>>> import numpy as np
>>> from numpy import linalg as LA
>>> np.set_printoptions(precision=2, suppress=True, linewidth=200, floatmode="fixed")
>>> E = np.load("data.npy")
>>> E
array([[ 0.90, -0.08,  0.65, -1.03, -0.03,  0.06,  0.52,  0.13],
       [-0.36,  0.54, -0.33,  0.00,  0.07, -0.20, -0.05,  0.06],
       [ 0.10,  0.11,  0.11, -0.18,  0.04,  0.11,  0.01,  0.07],
       [-0.38, -0.22, -0.34,  0.86, -0.03,  0.16, -0.64,  0.05],
       [ 0.66, -0.16,  0.90, -0.88,  0.07,  0.27,  0.15,  0.12],
       [ 1.79, -0.33,  0.41,  0.12, -0.23,  0.62,  0.51, -0.12],
       [ 0.74,  0.00,  0.24, -0.43, -0.07,  0.04,  0.29, -0.02]])
>>> r0, r1 = E[2], E[5]
>>> np.round(r0 @ r0, 2)
np.float64(0.09)
>>> pr = (r0 @ r1) / (r0 @ r0) * r0
>>> round((r1 - pr) @ r0, 2)
np.float64(0.0)
>>> np.round(np.outer(r0, r1), 2) + 0
array([[ 0.18, -0.03,  0.04,  0.01, -0.02,  0.06,  0.05, -0.01],
       [ 0.20, -0.04,  0.05,  0.01, -0.03,  0.07,  0.06, -0.01],
       [ 0.20, -0.04,  0.05,  0.01, -0.03,  0.07,  0.06, -0.01],
       [-0.32,  0.06, -0.07, -0.02,  0.04, -0.11, -0.09,  0.02],
       [ 0.07, -0.01,  0.02,  0.00, -0.01,  0.02,  0.02,  0.00],
       [ 0.20, -0.04,  0.05,  0.01, -0.03,  0.07,  0.06, -0.01],
       [ 0.02,  0.00,  0.00,  0.00,  0.00,  0.01,  0.01,  0.00],
       [ 0.13, -0.02,  0.03,  0.01, -0.02,  0.04,  0.04, -0.01]])
>>> pr
array([ 0.26,  0.29,  0.29, -0.47,  0.10,  0.29,  0.03,  0.18])
>>> round(LA.norm(r0 + r1) ** 2 + LA.norm(r0 - r1) ** 2, 2)
np.float64(8.59)
>>> cov = E.T @ E
>>> np.round(LA.svd(E, compute_uv=False) ** 2, 2) + 0
array([8.99, 2.25, 0.57, 0.14, 0.04, 0.01, 0.00])
>>> np.round(LA.eigvalsh(cov)[::-1], 2) + 0
array([8.99, 2.25, 0.57, 0.14, 0.04, 0.01, 0.00, 0.00])
>>> B = E / LA.norm(E, axis=1, keepdims=True)
>>> cov = B @ B.T
>>> np.argwhere(np.triu(np.abs(cov) > 0.95, 1))
array([], shape=(0, 2), dtype=int64)
>>> (cov - 2 * np.eye(7)).round(6).argmax(axis=1)
array([6, 3, 4, 1, 0, 6, 0])
>>> round(np.degrees(np.arccos(np.clip(cov[5, 0], -1, 1))), 2)
np.float64(51.09)
>>> LA.norm(B, axis=1)
array([1.00, 1.00, 1.00, 1.00, 1.00, 1.00, 1.00])
>>> blk = np.stack([E, -3 * E, E[::-1]])
>>> LA.matrix_rank(blk)
array([7, 7, 7])
>>> blk.shape
(3, 7, 8)
>>> K = np.load("x.npy")
>>> K
array([[14,  6, -2,  2,  8],
       [ 6, 19, -3,  1, 14],
       [-2, -3,  1, -3, -2],
       [ 2,  1, -3, 17, -2],
       [ 8, 14, -2, -2, 12]])
>>> LA.cond(K) > 100
np.True_
>>> np.argsort(-LA.norm(K, axis=0).round(6), kind="stable")[:3]
array([1, 4, 3])
>>> K.mean(axis=0)
array([ 5.60,  7.40, -1.80,  3.00,  6.00])
>>> np.abs(K).max()
np.int64(19)
>>> B = K / np.sqrt((K ** 2).mean(axis=1, keepdims=True))
>>> B[1]
array([ 0.55,  1.73, -0.27,  0.09,  1.27])
>>> LA.matrix_rank(B) == LA.matrix_rank(K)
np.True_
>>> LA.norm(B, axis=1)
array([2.24, 2.24, 2.24, 2.24, 2.24])
>>> blk = np.stack([K, -2 * K, K[::-1]])
>>> blk.shape
(3, 5, 5)
>>> np.round(LA.det(blk), 2) + 0
array([0.00, 0.00, 0.00])
>>> LA.matrix_rank(blk)
array([3, 3, 3])
>>> (blk @ K.T).shape
(3, 5, 5)
>>> LA.norm(blk, axis=(1, 2))
array([40.66, 81.31, 40.66])
>>> LA.matrix_rank(blk.reshape(3, -1))
np.int64(2)
>>> proj = np.triu(np.array([[-2, 2, 3, 2, 3],
...     [1, -2, 3, -1, -2],
...     [3, 2, 2, -3, -3],
...     [3, 1, 3, 0, 2],
...     [-3, -2, 3, -1, 2]]), 1) + np.eye(5)
>>> B = proj @ K @ LA.inv(proj)
>>> np.round(np.poly(B), 2) + 0
array([    1.00,   -63.00,  1158.00, -6248.00,     0.00,     0.00])
>>> proj @ K - K @ proj
array([[ 34.00,  45.00, -75.00,  -7.00,  14.00],
       [-24.00, -50.00, -65.00, -24.00, -19.00],
       [-30.00, -41.00,  30.00, -41.00, -21.00],
       [ 16.00,  24.00, -13.00, -16.00, -23.00],
       [  0.00, -16.00, -66.00,  -8.00,   2.00]])
>>> s = 3 * 0.7 ** np.arange(4)
>>> O, _ = LA.qr(np.array([[1.2, 2.0, -0.4, -0.2],
...     [0.5, -1.6, -1.4, -2.1],
...     [1.0, -1.1, 0.5, 0.3],
...     [1.5, -0.8, -1.2, 0.6]]))
>>> rng = np.random.default_rng(94371)
>>> M = rng.normal(size=(13, 4)) * s @ O
>>> M
array([[ 1.35, -1.04,  0.22,  0.21],
       [-0.49,  2.39,  1.65, -2.01],
       [-0.26, -4.32,  3.70, -2.90],
       [-5.25,  6.75, -0.02,  1.28],
       [ 0.89,  2.80, -1.12,  1.30],
       [ 1.68,  2.06, -0.70,  1.83],
       [ 1.15, -2.71,  0.24,  1.31],
       [-0.45, -0.68,  1.75,  0.57],
       [-1.87,  4.98,  2.51, -0.73],
       [ 0.46, -0.45, -0.63, -0.64],
       [ 0.66, -2.29, -2.49,  0.01],
       [-0.12,  3.64, -1.11,  1.66],
       [ 0.85,  0.70, -2.69,  1.01]])
>>> proj = M @ LA.solve(M.T @ M, M.T)
>>> np.diag(proj)
array([0.08, 0.41, 0.45, 0.81, 0.19, 0.34, 0.33, 0.27, 0.40, 0.08, 0.29, 0.17, 0.19])
>>> LA.matrix_rank(np.eye(13) - proj)
np.int64(9)
>>> np.round(LA.eigvalsh(proj), 2) + 0
array([0.00, 0.00, 0.00, 0.00, 0.00, 0.00, 0.00, 0.00, 0.00, 1.00, 1.00, 1.00, 1.00])
>>> round(np.trace(proj), 2)
np.float64(4.0)
>>> feats = np.load("run9.npy")
>>> feats
array([[4.00, 1.00, 1.00, 1.00, 1.00, 1.00, 1.00, 1.00, 1.00, 1.00, 1.00],
       [1.00, 4.00, 1.00, 1.00, 1.00, 1.00, 1.00, 1.00, 1.00, 1.00, 1.00],
       [1.00, 1.00, 4.00, 1.00, 1.00, 1.00, 1.00, 1.00, 1.00, 1.00, 1.00],
       [1.00, 1.00, 1.00, 4.00, 1.00, 1.00, 1.00, 1.00, 1.00, 1.00, 1.00],
       [1.00, 1.00, 1.00, 1.00, 4.00, 1.00, 1.00, 1.00, 1.00, 1.00, 1.00],
       [1.00, 1.00, 1.00, 1.00, 1.00, 4.00, 1.00, 1.00, 1.00, 1.00, 1.00],
       [1.00, 1.00, 1.00, 1.00, 1.00, 1.00, 4.00, 1.00, 1.00, 1.00, 1.00],
       [1.00, 1.00, 1.00, 1.00, 1.00, 1.00, 1.00, 4.00, 1.00, 1.00, 1.00],
       [1.00, 1.00, 1.00, 1.00, 1.00, 1.00, 1.00, 1.00, 4.00, 1.00, 1.00],
       [1.00, 1.00, 1.00, 1.00, 1.00, 1.00, 1.00, 1.00, 1.00, 4.00, 1.00],
       [1.00, 1.00, 1.00, 1.00, 1.00, 1.00, 1.00, 1.00, 1.00, 1.00, 4.00]])
>>> blk = np.stack([feats, 2 * feats, feats[::-1]])
>>> LA.matrix_rank(blk.reshape(3, -1))
np.int64(2)
>>> (blk @ feats.T).shape
(3, 11, 11)
>>> blk.shape
(3, 11, 11)
>>> np.einsum("bij,cij->bc", blk, blk)
array([[ 286.00,  572.00,  196.00],
       [ 572.00, 1144.00,  392.00],
       [ 196.00,  392.00,  286.00]])
>>> blk.sum(axis=0)
array([[13.00,  4.00,  4.00,  4.00,  4.00,  4.00,  4.00,  4.00,  4.00,  4.00,  7.00],
       [ 4.00, 13.00,  4.00,  4.00,  4.00,  4.00,  4.00,  4.00,  4.00,  7.00,  4.00],
       [ 4.00,  4.00, 13.00,  4.00,  4.00,  4.00,  4.00,  4.00,  7.00,  4.00,  4.00],
       [ 4.00,  4.00,  4.00, 13.00,  4.00,  4.00,  4.00,  7.00,  4.00,  4.00,  4.00],
       [ 4.00,  4.00,  4.00,  4.00, 13.00,  4.00,  7.00,  4.00,  4.00,  4.00,  4.00],
       [ 4.00,  4.00,  4.00,  4.00,  4.00, 16.00,  4.00,  4.00,  4.00,  4.00,  4.00],
       [ 4.00,  4.00,  4.00,  4.00,  7.00,  4.00, 13.00,  4.00,  4.00,  4.00,  4.00],
       [ 4.00,  4.00,  4.00,  7.00,  4.00,  4.00,  4.00, 13.00,  4.00,  4.00,  4.00],
       [ 4.00,  4.00,  7.00,  4.00,  4.00,  4.00,  4.00,  4.00, 13.00,  4.00,  4.00],
       [ 4.00,  7.00,  4.00,  4.00,  4.00,  4.00,  4.00,  4.00,  4.00, 13.00,  4.00],
       [ 7.00,  4.00,  4.00,  4.00,  4.00,  4.00,  4.00,  4.00,  4.00,  4.00, 13.00]])
>>> data = np.loadtxt("dump.csv", delimiter=",")
>>> data
array([[ 0.00,  0.00,  0.00,  0.00],
       [-1.00, -2.00, -3.00,  2.00],
       [ 2.00,  0.00,  2.00, -1.00],
       [-1.00, -3.00,  3.00,  1.00],
       [ 3.00, -2.00,  2.00,  0.00],
       [ 0.00, -5.00,  3.00,  2.00],
       [ 2.00, -4.00, -1.00,  2.00],
       [ 2.00,  0.00,  2.00, -1.00],
       [ 2.00, -4.00, -1.00,  2.00],
       [ 1.00, -2.00, -1.00,  1.00],
       [ 0.00,  0.00,  0.00,  0.00],
       [ 5.00, -2.00,  4.00, -1.00],
       [ 0.00,  0.00,  0.00,  0.00],
       [-3.00, -3.00,  1.00,  2.00],
       [ 0.00,  0.00,  0.00,  0.00],
       [ 0.00,  0.00,  0.00,  0.00],
       [ 0.00,  0.00,  0.00,  0.00],
       [ 3.00, -2.00,  2.00,  0.00],
       [ 0.00,  0.00,  0.00,  0.00],
       [ 0.00,  0.00,  0.00,  0.00],
       [-3.00, -3.00,  1.00,  2.00],
       [-1.00, -2.00, -3.00,  2.00],
       [-1.00, -2.00, -3.00,  2.00],
       [ 2.00,  0.00,  2.00, -1.00],
       [ 3.00, -2.00,  2.00,  0.00],
       [ 0.00, -5.00,  3.00,  2.00],
       [ 0.00,  0.00,  0.00,  0.00],
       [ 0.00,  0.00,  0.00,  0.00],
       [ 3.00, -2.00,  2.00,  0.00],
       [-1.00, -3.00,  3.00,  1.00],
       [-3.00, -3.00,  1.00,  2.00],
       [-3.00, -3.00,  1.00,  2.00],
       [-1.00, -2.00, -3.00,  2.00],
       [ 2.00,  0.00,  2.00, -1.00],
       [-3.00, -3.00,  1.00,  2.00],
       [ 0.00,  0.00,  0.00,  0.00],
       [-4.00, -5.00, -2.00,  4.00],
       [ 0.00,  0.00,  0.00,  0.00],
       [ 0.00,  0.00,  0.00,  0.00],
       [-2.00, -5.00,  0.00,  3.00]])
>>> proj = data @ LA.solve(data.T @ data, data.T)
>>> np.allclose(proj @ proj, proj)
True
>>> round(float(np.trace(proj)), 2)
4.0
>>> np.round(LA.eigvalsh(proj), 2) + 0
array([0.00, 0.00, 0.00, 0.00, 0.00, 0.00, 0.00, 0.00, 0.00, 0.00, 0.00, 0.00, 0.00, 0.00, 0.00, 0.00, 0.00, 0.00, 0.00, 0.00, 0.00, 0.00, 0.00, 0.00, 0.00, 0.00, 0.00, 0.00, 0.00, 0.00, 0.00, 0.00,
       0.00, 0.00, 0.00, 0.00, 1.00, 1.00, 1.00, 1.00])
>>> np.round(proj @ data[:, 1], 2) + 0
array([ 0.00, -2.00,  0.00, -3.00, -2.00, -5.00, -4.00,  0.00, -4.00, -2.00,  0.00, -2.00,  0.00, -3.00,  0.00,  0.00,  0.00, -2.00,  0.00,  0.00, -3.00, -2.00, -2.00,  0.00, -2.00, -5.00,  0.00,
        0.00, -2.00, -3.00, -3.00, -3.00, -2.00,  0.00, -3.00,  0.00, -5.00,  0.00,  0.00, -5.00])
